>>> import numpy as np
>>> import numpy.linalg as la
>>> np.set_printoptions(suppress=True, linewidth=160)
>>> feats = np.array([[0, 0, 0, 0, 3, 0, 0],
...     [0, 1, 0, 0, 0, 0, 0],
...     [0, 0, 0, 0, 0, 0, 0],
...     [0, 0, 0, 0, 0, 0, 1],
...     [0, 0, 1, 0, 0, 0, 0],
...     [0, 0, 0, 1, 0, 0, 0],
...     [0, 0, 0, 0, 0, 3, 0]])
>>> # rank 6
>>> rng = np.random.default_rng(4520)
>>> z = rng.permutation(7)
>>> z
array([5, 0, 6, 4, 3, 1, 2])
>>> M2 = feats[z][:, z]
>>> np.allclose(M2, feats)
False
>>> round(la.det(M2), 1), round(la.det(feats[z]), 1)
(np.float64(0.0), np.float64(0.0))
>>> np.round(np.sort(np.abs(la.eigvals(M2))), 1)
array([0. , 0. , 0. , 1. , 1.4, 1.4, 1.4])
>>> x = np.array([-2, 5, -9, -8, 4, 7, -7])
>>> feats @ np.ones(7)
array([3., 1., 0., 1., 1., 1., 3.])
>>> (feats * x).sum(axis=1)
array([12,  5,  0, -7, -9, -8, 21])
>>> feats @ x
array([12,  5,  0, -7, -9, -8, 21])
>>> feats @ (2 * x)
array([ 24,  10,   0, -14, -18, -16,  42])
>>> np.einsum("ij,j->i", feats, x)
array([12,  5,  0, -7, -9, -8, 21])
>>> (feats @ x).argmax()
np.int64(6)
>>> la.norm(feats @ x) <= la.norm(feats, 2) * la.norm(x) + 1e-9
np.True_
>>> arr = np.load("x.npy")
>>> arr.round(1) + 0
array([[ -3.7, -19.2,  -5.8, -15.2,  -8.7,  -3.7,   6.5],
       [ -1.1, -10.2,  -2.9,  -8.7,  -4.6,  -1.1,   4.1],
       [ -0.7,  -8.3,  -2.3,  -7.3,  -3.8,  -0.7,   3.5],
       [  0.1,  -2.6,  -0.6,  -2.8,  -1.4,   0.1,   1.4],
       [  0.1,  -2.5,  -0.6,  -2.8,  -1.4,   0.1,   1.4],
       [  0.1,  -2.1,  -0.5,  -2.4,  -1.3,   0.1,   1.2],
       [  0.2,   0.2,   0. ,   0.3,   0.3,   0.2,   0. ],
       [  2.7,   1.6,   0.3,   2. ,   2.9,   2.7,   0.9],
       [  4.4,   2.8,   0.7,   3. ,   4.5,   4.4,   1.5],
       [  6.1,   4. ,   1. ,   4. ,   6.1,   6.1,   2. ],
       [  8.1,   5.6,   1.5,   5.3,   7.9,   8.1,   2.6],
       [ 23.7,  19.7,   6. ,  15.6,  22.2,  23.7,   6.6]])
>>> [round(float(x), 1) for x in la.svd(feats, compute_uv=False)[:3]]
[3.0, 3.0, 1.0]
>>> round(float(la.norm(feats, 2) / la.norm(feats)), 1)
0.6
>>> la.cond(feats) > 100
np.True_
>>> np.unique(arr.round(6), axis=0).shape
(12, 7)
>>> np.allclose(arr[:-1].T @ la.lstsq(arr[:-1].T, arr[-1])[0], arr[-1])
True
>>> la.matrix_rank(arr, rtol=0.1)
np.int64(2)
>>> np.round(la.norm(arr, 2) / la.norm(arr), 1)
np.float64(0.9)
>>> la.cond(arr) > 100
np.True_
>>> np.argsort(-la.norm(arr, axis=0).round(6), kind="stable")[:3]
array([1, 4, 0])
>>> rank = la.matrix_rank(arr)
>>> rank
np.int64(3)
>>> N = la.svd(arr)[2][rank:].T
>>> [int(la.matrix_rank(arr[:, :j + 1])) for j in range(7)]
[1, 2, 3, 3, 3, 3, 3]
>>> np.allclose(arr @ N, 0)
True
>>> [int(la.matrix_rank(arr[:i])) for i in range(1, len(arr) + 1)]
[1, 2, 3, 3, 3, 3, 3, 3, 3, 3, 3, 3]
>>> N.shape
(7, 4)
>>> M = np.loadtxt("layer14.csv", delimiter=",")
>>> M
array([[ 30.,  25.,  10.,  15., -10., -15., -25., -15.],
       [ 25.,  30.,  10.,  15., -10., -15., -25., -15.],
       [ 10.,  10.,   9.,   6.,  -4.,  -6., -10.,  -6.],
       [ 15.,  15.,   6.,  14.,  -6.,  -9., -15.,  -9.],
       [-10., -10.,  -4.,  -6.,   9.,   6.,  10.,   6.],
       [-15., -15.,  -6.,  -9.,   6.,  14.,  15.,   9.],
       [-25., -25., -10., -15.,  10.,  15.,  30.,  15.],
       [-15., -15.,  -6.,  -9.,   6.,   9.,  15.,  14.]])
>>> # equal to its transpose
>>> ev, vecs = la.eigh(M)
>>> np.unique(ev.round(6) + 0, return_counts=True)[1]
array([7, 1])
>>> round(ev.sum(), 1), np.trace(M)
(np.float64(150.0), np.float64(150.0))
>>> np.round(la.eigvalsh(M @ M), 1)
array([   25.,    25.,    25.,    25.,    25.,    25.,    25., 13225.])
>>> np.round(la.eigvalsh(M + -3 * np.eye(8)), 1)
array([  2.,   2.,   2.,   2.,   2.,   2.,   2., 112.])
>>> np.round(vecs.T @ vecs, 1) + 0
array([[1., 0., 0., 0., 0., 0., 0., 0.],
       [0., 1., 0., 0., 0., 0., 0., 0.],
       [0., 0., 1., 0., 0., 0., 0., 0.],
       [0., 0., 0., 1., 0., 0., 0., 0.],
       [0., 0., 0., 0., 1., 0., 0., 0.],
       [0., 0., 0., 0., 0., 1., 0., 0.],
       [0., 0., 0., 0., 0., 0., 1., 0.],
       [0., 0., 0., 0., 0., 0., 0., 1.]])
>>> round(la.norm(M[6] - M[0]), 1)
np.float64(109.8)
>>> M[6] @ M[0]
np.float64(-3000.0)
>>> np.round(la.norm(M, 2), 1)
np.float64(115.0)
>>> np.round(la.norm(M) ** 2 / la.norm(M, 2) ** 2, 1)
np.float64(1.0)
>>> la.norm(M, axis=1).argmax()
np.int64(0)
>>> round(float(la.norm(M, "nuc")), 1)
150.0
>>> m1 = np.loadtxt("m.csv", delimiter=",")
>>> m1
array([[ -2.,  -3.,  -2.,   1.,   2.,   0.,  -2.,   0.,  -1.],
       [ -1.,   2.,  -1.,   3.,   0.,   2.,  -1.,  -3.,   0.],
       [ -3.,   3.,   0.,   2.,  -2.,  -2.,   2.,  -2.,   1.],
       [  0.,  -3.,   1.,  -2.,   2.,   3.,   1.,   3.,   2.],
       [  3.,   0.,  -2.,   0.,   0.,   3.,  -2.,   0.,   1.],
       [  0.,   0.,  -3.,  -2.,   1.,   2.,  -3.,  -1.,  -2.],
       [  0.,   1.,   3.,   2.,   3.,  -1.,  -2.,   1.,  -3.],
       [ -7.,   7.,  -7.,  16.,   2.,  10.,  -7., -15.,  -1.]])
>>> # null space of dimension 2
>>> la.lstsq(m1[:-1].T, m1[-1])[2]
np.int32(7)
>>> np.abs(np.diag(la.qr(m1)[1])) > 1e-9
array([ True,  True,  True,  True,  True,  True,  True, False])
>>> rank = la.matrix_rank(m1)
>>> rank
np.int64(7)
>>> N = la.svd(m1)[2][rank:].T
>>> np.round(m1 @ N, 1) + 0
array([[0., 0.],
       [0., 0.],
       [0., 0.],
       [0., 0.],
       [0., 0.],
       [0., 0.],
       [0., 0.],
       [0., 0.]])
>>> W = np.array([[-8, 2],
...     [-7, 4],
...     [-1, -4],
...     [-4, -7],
...     [-8, -3],
...     [-8, -7],
...     [4, -3],
...     [-2, 2],
...     [9, 9]])
>>> b = np.array([1, 0])
>>> H = np.maximum(m1 @ W + b, 0)
>>> la.matrix_rank(H)
np.int64(2)
>>> basis = np.array([[3, 1, 0], [3, 0, 2]])
>>> (H @ basis).round(6).argmax(axis=1)
array([0, 0, 0, 0, 0, 0, 0, 0])
>>> H @ basis
array([[  9.,   3.,   0.],
       [  0.,   0.,   0.],
       [180.,  49.,  22.],
       [ 15.,   5.,   0.],
       [ 24.,   0.,  16.],
       [  0.,   0.,   0.],
       [  0.,   0.,   0.],
       [  0.,   0.,   0.]])
>>> W @ basis
array([[-18,  -8,   4],
       [ -9,  -7,   8],
       [-15,  -1,  -8],
       [-33,  -4, -14],
       [-33,  -8,  -6],
       [-45,  -8, -14],
       [  3,   4,  -6],
       [  0,  -2,   4],
       [ 54,   9,  18]])
>>> round(la.norm(m1[0], 1), 1), round(la.norm(m1[0], np.inf), 1)
(np.float64(13.0), np.float64(3.0))
>>> np.round(la.norm(m1, axis=1), 1)
array([ 5.2,  5.4,  6.2,  6.4,  5.2,  5.7,  6.2, 28. ])
>>> round(la.norm(m1, 2), 1)
np.float64(28.8)
>>> m1[0] @ m1[4]
np.float64(1.0)
>>> E = np.load("run9.npy")
>>> E
array([[ 0, -2,  3,  3, -2],
       [ 3, -3,  2,  2,  2],
       [ 0,  1,  2,  2, -1],
       [ 3, -3,  2,  2,  2]])
>>> U, sv, Vh = la.svd(E)
>>> vecs = Vh[:(sv > 1e-8).sum()]
>>> x = E[1] + -1 * E[0] + rng.integers(2) * np.eye(5)[4]
>>> x
array([ 3., -1., -1., -1.,  5.])
>>> la.matrix_rank(np.vstack([E, x]))
np.int64(4)
>>> U, sv, Vh = la.svd(E)
>>> sv.round(1) + 0
array([8.4, 4.8, 1.7, 0. ])
>>> np.argmax(sv[:-1] / (sv[1:] + 1e-6)) + 1
np.int64(3)
>>> M2 = U[:, :3] @ np.diag(sv[:3]) @ Vh[:3]
>>> round(la.norm(E - M2) / la.norm(E), 1)
np.float64(0.0)
>>> M2.round(1) + 0
array([[ 0., -2.,  3.,  3., -2.],
       [ 3., -3.,  2.,  2.,  2.],
       [ 0.,  1.,  2.,  2., -1.],
       [ 3., -3.,  2.,  2.,  2.]])
>>> la.matrix_rank(M2)
np.int64(3)
>>> la.matrix_rank(E, rtol=0.05)
np.int64(3)
>>> W0 = np.loadtxt("mat.csv", delimiter=",")
>>> W0
array([[-0.3,  0.8,  0.1,  0.5,  0. , -2.1, -1.1, -0.2,  1.2, -1.1],
       [ 1. ,  0. ,  1.2,  0.4,  0.4, -0.8, -0.4, -2.6,  0.8,  1.9],
       [-0.2, -0.6, -0.3, -0.7, -0.3, -0.3, -0.2, -0.9,  0.8,  0.8]])
>>> M2 = W0 + rng.integers(-2, 3, (3, 2)) @ rng.integers(-2, 3, (2, 10))
>>> M2.round(1)
array([[-0.3,  2.8,  2.1,  2.5, -2. , -6.1, -5.1,  1.8, -4.8,  0.9],
       [ 0. ,  1. ,  2.2,  1.4, -0.6,  1.2, -0.4, -2.6,  2.8,  2.9],
       [-0.2,  0.4,  0.7,  0.3, -1.3, -2.3, -2.2,  0.1, -2.2,  1.8]])
>>> np.abs(M2 - W0).sum(axis=1)
array([26., 10., 13.])
>>> la.matrix_rank(M2 - W0, tol=1e-8)
np.int64(2)
>>> la.matrix_rank(W0)
np.int64(3)
>>> np.round(W0 - W0[0], 1)
array([[ 0. ,  0. ,  0. ,  0. ,  0. ,  0. ,  0. ,  0. ,  0. ,  0. ],
       [ 1.3, -0.8,  1.1, -0.1,  0.4,  1.3,  0.7, -2.4, -0.4,  3. ],
       [ 0.1, -1.4, -0.4, -1.2, -0.3,  1.8,  0.9, -0.7, -0.4,  1.9]])
>>> np.round(W0.sum(axis=0), 1)
array([ 0.5,  0.2,  1. ,  0.2,  0.1, -3.2, -1.7, -3.7,  2.8,  1.6])
>>> np.abs(W0).max()
np.float64(2.6)
>>> np.round(la.svd(W0, compute_uv=False), 1)
array([4. , 3. , 1.4])
>>> np.round(W0.sum(axis=1), 1)
array([-2.2,  1.9, -1.9])
>>> x = np.array([1, -1, -1, 3, 2, 0, -1, 0, -2, 0])
>>> h = np.maximum(W0 @ x, 0)
>>> W0 * (h > 1e-9)[:, None]
array([[-0. ,  0. ,  0. ,  0. ,  0. , -0. , -0. , -0. ,  0. , -0. ],
       [ 1. ,  0. ,  1.2,  0.4,  0.4, -0.8, -0.4, -2.6,  0.8,  1.9],
       [-0. , -0. , -0. , -0. , -0. , -0. , -0. , -0. ,  0. ,  0. ]])
>>> h.round(1)
array([0. , 0.6, 0. ])
>>> F = np.tril(np.array([[-2, 0, 0, -2, -2, 0, 0, -1, 2, -2, 2],
...     [1, 1, -1, -1, -2, -1, -1, 2, -1, 1, 1],
...     [-1, 2, 0, 0, 1, 1, 1, -2, 2, 0, -2],
...     [2, 1, 2, 1, -2, -1, 1, 2, 0, 1, -2],
...     [-1, -1, 2, 0, -2, -2, 2, 1, -2, 1, -2],
...     [2, 2, -2, -1, 1, 2, 2, 2, 2, 0, 0],
...     [1, 0, 0, -1, 2, 0, 2, 2, 1, -1, -1],
...     [1, -2, 2, -2, 0, 0, -1, -2, 2, -1, -2],
...     [1, -1, 0, -2, -2, 2, 0, 0, 0, -2, 2],
...     [2, -2, 1, 1, 0, 2, 1, -2, 2, 0, -2],
...     [-1, 0, 1, 1, 0, 2, 1, 1, 0, 2, -2]]), -1) + np.eye(11, dtype=int)
>>> F
array([[ 1,  0,  0,  0,  0,  0,  0,  0,  0,  0,  0],
       [ 1,  1,  0,  0,  0,  0,  0,  0,  0,  0,  0],
       [-1,  2,  1,  0,  0,  0,  0,  0,  0,  0,  0],
       [ 2,  1,  2,  1,  0,  0,  0,  0,  0,  0,  0],
       [-1, -1,  2,  0,  1,  0,  0,  0,  0,  0,  0],
       [ 2,  2, -2, -1,  1,  1,  0,  0,  0,  0,  0],
       [ 1,  0,  0, -1,  2,  0,  1,  0,  0,  0,  0],
       [ 1, -2,  2, -2,  0,  0, -1,  1,  0,  0,  0],
       [ 1, -1,  0, -2, -2,  2,  0,  0,  1,  0,  0],
       [ 2, -2,  1,  1,  0,  2,  1, -2,  2,  1,  0],
       [-1,  0,  1,  1,  0,  2,  1,  1,  0,  2,  1]])
>>> np.diff(F, axis=0)
array([[ 0,  1,  0,  0,  0,  0,  0,  0,  0,  0,  0],
       [-2,  1,  1,  0,  0,  0,  0,  0,  0,  0,  0],
       [ 3, -1,  1,  1,  0,  0,  0,  0,  0,  0,  0],
       [-3, -2,  0, -1,  1,  0,  0,  0,  0,  0,  0],
       [ 3,  3, -4, -1,  0,  1,  0,  0,  0,  0,  0],
       [-1, -2,  2,  0,  1, -1,  1,  0,  0,  0,  0],
       [ 0, -2,  2, -1, -2,  0, -2,  1,  0,  0,  0],
       [ 0,  1, -2,  0, -2,  2,  1, -1,  1,  0,  0],
       [ 1, -1,  1,  3,  2,  0,  1, -2,  1,  1,  0],
       [-3,  2,  0,  0,  0,  0,  0,  3, -2,  1,  1]])
>>> np.count_nonzero(F)
np.int64(53)
>>> np.round(F.mean(axis=0), 1)
array([ 0.7,  0. ,  0.6, -0.3,  0.2,  0.6,  0.2,  0. ,  0.3,  0.3,  0.1])
>>> F.shape
(11, 11)
>>> u = np.array([0, 0, 1, 1, 2, 0, 0, 3, 2, 3, 1])
>>> M2 = F + np.outer(u, np.eye(11)[9])
>>> la.matrix_rank(la.inv(M2) - la.inv(F), tol=1e-8)
np.int64(1)
>>> np.round(la.det(M2) / la.det(F), 1), round(float(1 + la.solve(F, u)[9]), 1)
(np.float64(3.0), 3.0)
>>> la.matrix_rank(M2 - F)
np.int64(1)
>>> A = rng.normal(size=(27, 3))
>>> A = 20 * A / la.norm(A, axis=1, keepdims=True)
>>> A.round(1)
array([[ -4.1, -19.4,  -2.4],
       [  2. ,   1. , -19.9],
       [  7.8,  18.4,  -0.5],
       [ 19.7,   0.8,   3.2],
       [ -9.2, -17.8,   0.7],
       [ 10.9,  15.2,  -7. ],
       [ 11.2,  13.4,   9.7],
       [-13.8,  14.3,  -1.9],
       [  9. ,  13.5,  11.6],
       [ 18.4,  -7.5,   1.9],
       [ 12.2, -15.7,   2.1],
       [ -7.3,   3.7,  18.3],
       [  8.9, -17.6,   3.3],
       [  0.4,  -2.5,  19.8],
       [  8.7, -13.5, -11.9],
       [-11.9, -13.4,  -8.8],
       [  6.3,  14.8,  11.9],
       [ -8.9,  11.7, -13.6],
       [ -5.3,   4.8,  18.7],
       [ -8. ,  15.5,   9.7],
       [  4.7, -14.7, -12.7],
       [-10.7,  14.3,   8.9],
       [ -5.4,  18.8,  -4.1],
       [ -7.1,   7. ,  17.3],
       [ 16.7,  -8.1,  -7.4],
       [  5.2, -18.4,   5.7],
       [ -4.7,   9.1,  17.2]])
>>> proj = A @ la.solve(A.T @ A, A.T)
>>> np.allclose(proj @ proj, proj)
True
>>> np.round(np.diag(proj), 1)
array([0.1, 0.1, 0.1, 0.2, 0.1, 0.1, 0.1, 0.1, 0.1, 0.1, 0.1, 0.1, 0.1, 0.1, 0.1, 0.1, 0.1, 0.1, 0.1, 0.1, 0.1, 0.1, 0.1, 0.1, 0.1, 0.1, 0.1])
>>> la.matrix_rank(np.eye(27) - proj)
np.int64(24)
